>>> import numpy as np
>>> np.set_printoptions(suppress=True, linewidth=120)
>>> def tidy(a):
...     return np.round(a, 1) + 0
... 
>>> B = np.array([[1, 2, 2], [0, 2, -2], [1, -1, 1]])
>>> cent = np.array([[-2, 2, 2, 0, -2, 1],
...     [0, 1, -2, 0, -2, -1],
...     [-2, 1, -2, -1, -1, 1],
...     [-1, 1, -2, -1, -1, 2],
...     [2, 2, 1, 1, 2, -2],
...     [2, 1, 0, -1, 1, 0]])
>>> feats = np.block([[B, np.array([[2, 0, 0, 0, 0, 0], [2, 0, 3, 2, 0, 3], [2, 1, 0, 2, 3, 1]])], [np.zeros((6, 3)), cent]])
>>> print(feats)
[[ 1.  2.  2.  2.  0.  0.  0.  0.  0.]
 [ 0.  2. -2.  2.  0.  3.  2.  0.  3.]
 [ 1. -1.  1.  2.  1.  0.  2.  3.  1.]
 [ 0.  0.  0. -2.  2.  2.  0. -2.  1.]
 [ 0.  0.  0.  0.  1. -2.  0. -2. -1.]
 [ 0.  0.  0. -2.  1. -2. -1. -1.  1.]
 [ 0.  0.  0. -1.  1. -2. -1. -1.  2.]
 [ 0.  0.  0.  2.  2.  1.  1.  2. -2.]
 [ 0.  0.  0.  2.  1.  0. -1.  1.  0.]]
>>> B = feats[0, 0] * feats[1:] - np.outer(feats[1:, 0], feats[0])
>>> print(B)
[[ 0.  2. -2.  2.  0.  3.  2.  0.  3.]
 [ 0. -3. -1.  0.  1.  0.  2.  3.  1.]
 [ 0.  0.  0. -2.  2.  2.  0. -2.  1.]
 [ 0.  0.  0.  0.  1. -2.  0. -2. -1.]
 [ 0.  0.  0. -2.  1. -2. -1. -1.  1.]
 [ 0.  0.  0. -1.  1. -2. -1. -1.  2.]
 [ 0.  0.  0.  2.  2.  1.  1.  2. -2.]
 [ 0.  0.  0.  2.  1.  0. -1.  1.  0.]]
>>> print(np.flatnonzero(~B.round(6).any(axis=1)))
[]
>>> B = np.linalg.inv(feats)
>>> print(tidy(np.linalg.det(feats) * B))
[[    0.  -784. -1568.  -364. -1400. -5964.  7224.  2800. -3164.]
 [ -392.  -196.   392.   265.   330.  -431.  -202.  -548.   477.]
 [ -392.   588.   392.  -115.   626.  2613. -2930.  -916.  1361.]
 [    0.     0.     0.    32.  -256.   800.  -480.    64.  -256.]
 [    0.     0.     0.  -192.   -32.   -96.  -256.  -384.   -32.]
 [    0.     0.     0.  -312.   144.    40.   368.   160.  -248.]
 [    0.     0.     0.   104.   -48.  1032. -1168.  -576.  1128.]
 [    0.     0.     0.   232.   496.  -472.    48.  -320.   104.]
 [    0.     0.     0.   -32.   256.   768. -1088.   -64.   256.]]
>>> print(tidy(np.linalg.cond(feats)))
56.9
>>> print(tidy(np.linalg.inv(B)))
[[ 1.  2.  2.  2.  0.  0.  0.  0.  0.]
 [ 0.  2. -2.  2.  0.  3.  2.  0.  3.]
 [ 1. -1.  1.  2.  1.  0.  2.  3.  1.]
 [ 0.  0.  0. -2.  2.  2.  0. -2.  1.]
 [ 0.  0.  0.  0.  1. -2.  0. -2. -1.]
 [ 0.  0.  0. -2.  1. -2. -1. -1.  1.]
 [ 0.  0.  0. -1.  1. -2. -1. -1.  2.]
 [ 0.  0.  0.  2.  2.  1.  1.  2. -2.]
 [ 0.  0.  0.  2.  1.  0. -1.  1.  0.]]
>>> print(tidy(np.linalg.slogdet(feats)[0]))
-1.0
>>> print((np.abs(B) > 1e-9).astype(int))
[[0 1 1 1 1 1 1 1 1]
 [1 1 1 1 1 1 1 1 1]
 [1 1 1 1 1 1 1 1 1]
 [0 0 0 1 1 1 1 1 1]
 [0 0 0 1 1 1 1 1 1]
 [0 0 0 1 1 1 1 1 1]
 [0 0 0 1 1 1 1 1 1]
 [0 0 0 1 1 1 1 1 1]
 [0 0 0 1 1 1 1 1 1]]
>>> print(tidy(np.linalg.det(feats) * np.linalg.det(B)))
1.0
>>> mat = np.load("case11.npy")
>>> print(mat)
[[ 0  6  3  6  0  6]
 [ 0 -2 -1 -2  0 -2]
 [ 0 -2 -1 -2  0 -2]
 [ 0  0  0  0  0  0]
 [ 0 -2 -1 -2  0 -2]
 [ 0  0  0  0  0  0]
 [ 0  6  3  6  0  6]
 [ 0 -6 -3 -6  0 -6]
 [ 0 -2 -1 -2  0 -2]
 [ 0 -2 -1 -2  0 -2]
 [ 0 -4 -2 -4  0 -4]
 [ 0 -4 -2 -4  0 -4]]
>>> # columns 1 and 3 are equal
>>> U, sigma, vt = np.linalg.svd(mat, full_matrices=False)
>>> print(np.allclose(U * sigma @ vt, mat))
True
>>> print(tidy(U.T @ U))
[[1. 0. 0. 0. 0. 0.]
 [0. 1. 0. 0. 0. 0.]
 [0. 0. 1. 0. 0. 0.]
 [0. 0. 0. 1. 0. 0.]
 [0. 0. 0. 0. 1. 0.]
 [0. 0. 0. 0. 0. 1.]]
>>> print(np.abs(U[:, 0]).round(6).argmax())
0
>>> print(tidy(np.sqrt((sigma ** 2).sum())), tidy(np.linalg.norm(mat)))
22.8 22.8
>>> print(U.shape, sigma.shape, vt.shape)
(12, 6) (6,) (6, 6)
>>> print(tidy(sigma / sigma[0]))
[1. 0. 0. 0. 0. 0.]
>>> print(tidy(np.abs(vt[0])))
[0.  0.6 0.3 0.6 0.  0.6]
>>> U, sigma, vt = np.linalg.svd(mat)
>>> evecs = vt[:(sigma > 1e-8).sum()]
>>> rng = np.random.default_rng(293280)
>>> vec = mat[8] + 5 * mat[5] + rng.integers(2) * np.eye(6)[0]
>>> print(vec)
[ 1. -2. -1. -2.  0. -2.]
>>> print(tidy(np.diag(evecs.T @ evecs)))
[0.  0.3 0.1 0.3 0.  0.3]
>>> print(np.allclose(evecs.T @ evecs @ vec, vec))
False
>>> print(tidy(np.linalg.norm(vec - evecs.T @ evecs @ vec)))
1.0
>>> print(np.linalg.matrix_rank(np.vstack([mat, vec])))
2
>>> X = np.eye(10, dtype=int)[rng.permutation(10)]
>>> print(X)
[[0 0 0 0 0 0 1 0 0 0]
 [0 0 0 0 0 0 0 0 0 1]
 [0 0 0 1 0 0 0 0 0 0]
 [1 0 0 0 0 0 0 0 0 0]
 [0 0 0 0 0 0 0 1 0 0]
 [0 1 0 0 0 0 0 0 0 0]
 [0 0 0 0 0 1 0 0 0 0]
 [0 0 1 0 0 0 0 0 0 0]
 [0 0 0 0 0 0 0 0 1 0]
 [0 0 0 0 1 0 0 0 0 0]]
>>> t3 = np.stack([feats, 4 * feats, feats[::-1]])
>>> print(tidy(np.linalg.norm(t3, axis=(1, 2))))
[12.  48.2 12. ]
>>> print(np.linalg.matrix_rank(t3))
[9 9 9]
>>> z = rng.permutation(10)
>>> B = X[:, z] * rng.choice([-1, 1], 10)
>>> print(B)
[[ 0  0  0  0  0  0  0  0  0 -1]
 [ 0  0  0 -1  0  0  0  0  0  0]
 [ 0  0  0  0  0  0  1  0  0  0]
 [-1  0  0  0  0  0  0  0  0  0]
 [ 0  0  0  0  1  0  0  0  0  0]
 [ 0  0  0  0  0  0  0  0  1  0]
 [ 0  0  0  0  0 -1  0  0  0  0]
 [ 0  0  0  0  0  0  0 -1  0  0]
 [ 0  0 -1  0  0  0  0  0  0  0]
 [ 0  1  0  0  0  0  0  0  0  0]]
>>> U, _, vt = np.linalg.svd(X.T @ B)
>>> print(tidy(np.linalg.lstsq(X, B)[0]))
[[-1.  0.  0.  0.  0.  0.  0.  0.  0.  0.]
 [ 0.  0.  0.  0.  0.  0.  0.  0.  1.  0.]
 [ 0.  0.  0.  0.  0.  0.  0. -1.  0.  0.]
 [ 0.  0.  0.  0.  0.  0.  1.  0.  0.  0.]
 [ 0.  1.  0.  0.  0.  0.  0.  0.  0.  0.]
 [ 0.  0.  0.  0.  0. -1.  0.  0.  0.  0.]
 [ 0.  0.  0.  0.  0.  0.  0.  0.  0. -1.]
 [ 0.  0.  0.  0.  1.  0.  0.  0.  0.  0.]
 [ 0.  0. -1.  0.  0.  0.  0.  0.  0.  0.]
 [ 0.  0.  0. -1.  0.  0.  0.  0.  0.  0.]]
>>> print(np.flatnonzero(np.linalg.matrix_power((B != 0) + (B.T != 0) + np.eye(10), 10)[2]))
[2 5 6 8]
>>> print(tidy(np.linalg.det(B)))
1.0
>>> B = np.array([[1, 4, 9, 8, 0, 5, 0, 4],
...     [0, 1, 3, 0, 5, 2, 1, 7],
...     [5, 7, 2, 2, 7, 7, 0, 0],
...     [3, 0, 1, 1, 3, 1, 9, 4],
...     [6, 4, 9, 4, 6, 2, 9, 3],
...     [4, 6, 7, 7, 0, 1, 3, 4],
...     [7, 5, 2, 8, 1, 6, 6, 9],
...     [2, 1, 6, 4, 8, 1, 5, 7]])
>>> W0 = np.triu(B, 1)
>>> print(W0)
[[0 4 9 8 0 5 0 4]
 [0 0 3 0 5 2 1 7]
 [0 0 0 2 7 7 0 0]
 [0 0 0 0 3 1 9 4]
 [0 0 0 0 0 2 9 3]
 [0 0 0 0 0 0 3 4]
 [0 0 0 0 0 0 0 9]
 [0 0 0 0 0 0 0 0]]
>>> print(tidy(np.linalg.norm(W0[5], 1)), tidy(np.linalg.norm(W0[5], np.inf)))
7.0 4.0
>>> print(W0[5] @ W0[2])
0
>>> rk = np.linalg.matrix_rank(W0)
>>> print(rk)
7
>>> null = np.linalg.svd(W0)[2][rk:].T
>>> print([int(np.linalg.matrix_rank(W0[:i])) for i in range(1, len(W0) + 1)])
[1, 2, 3, 4, 5, 6, 7, 7]
>>> print(null @ null.T)
[[1. 0. 0. 0. 0. 0. 0. 0.]
 [0. 0. 0. 0. 0. 0. 0. 0.]
 [0. 0. 0. 0. 0. 0. 0. 0.]
 [0. 0. 0. 0. 0. 0. 0. 0.]
 [0. 0. 0. 0. 0. 0. 0. 0.]
 [0. 0. 0. 0. 0. 0. 0. 0.]
 [0. 0. 0. 0. 0. 0. 0. 0.]
 [0. 0. 0. 0. 0. 0. 0. 0.]]
>>> print([int(np.linalg.matrix_rank(W0[:, :j + 1])) for j in range(8)])
[0, 1, 2, 3, 4, 5, 6, 7]
>>> print(tidy(np.trace(np.linalg.pinv(W0) @ W0)))
7.0
>>> print(np.unique(W0.round(6), axis=0).shape)
(8, 8)
>>> print(np.trace(W0))
0
>>> print((W0 - W0.T) / 2)
[[ 0.   2.   4.5  4.   0.   2.5  0.   2. ]
 [-2.   0.   1.5  0.   2.5  1.   0.5  3.5]
 [-4.5 -1.5  0.   1.   3.5  3.5  0.   0. ]
 [-4.   0.  -1.   0.   1.5  0.5  4.5  2. ]
 [ 0.  -2.5 -3.5 -1.5  0.   1.   4.5  1.5]
 [-2.5 -1.  -3.5 -0.5 -1.   0.   1.5  2. ]
 [ 0.  -0.5  0.  -4.5 -4.5 -1.5  0.   4.5]
 [-2.  -3.5  0.  -2.  -1.5 -2.  -4.5  0. ]]
>>> print(np.linalg.matrix_power(W0, 4))
[[    0     0     0     0    72   300  2406 14032]
 [    0     0     0     0     0    36   306  3270]
 [    0     0     0     0     0     0    36   966]
 [    0     0     0     0     0     0     0   162]
 [    0     0     0     0     0     0     0     0]
 [    0     0     0     0     0     0     0     0]
 [    0     0     0     0     0     0     0     0]
 [    0     0     0     0     0     0     0     0]]
>>> print(W0 @ W0)
[[  0   0  12  18 107  79  91  80]
 [  0   0   0   6  21  31  51  32]
 [  0   0   0   0   6  16 102  57]
 [  0   0   0   0   0   6  30  94]
 [  0   0   0   0   0   0   6  89]
 [  0   0   0   0   0   0   0  27]
 [  0   0   0   0   0   0   0   0]
 [  0   0   0   0   0   0   0   0]]
>>> W0.inv()
Traceback (most recent call last):
  File "<python-input-66>", line 1, in <module>
    W0.inv()
    ^^^^^^
AttributeError: 'numpy.ndarray' object has no attribute 'inv'
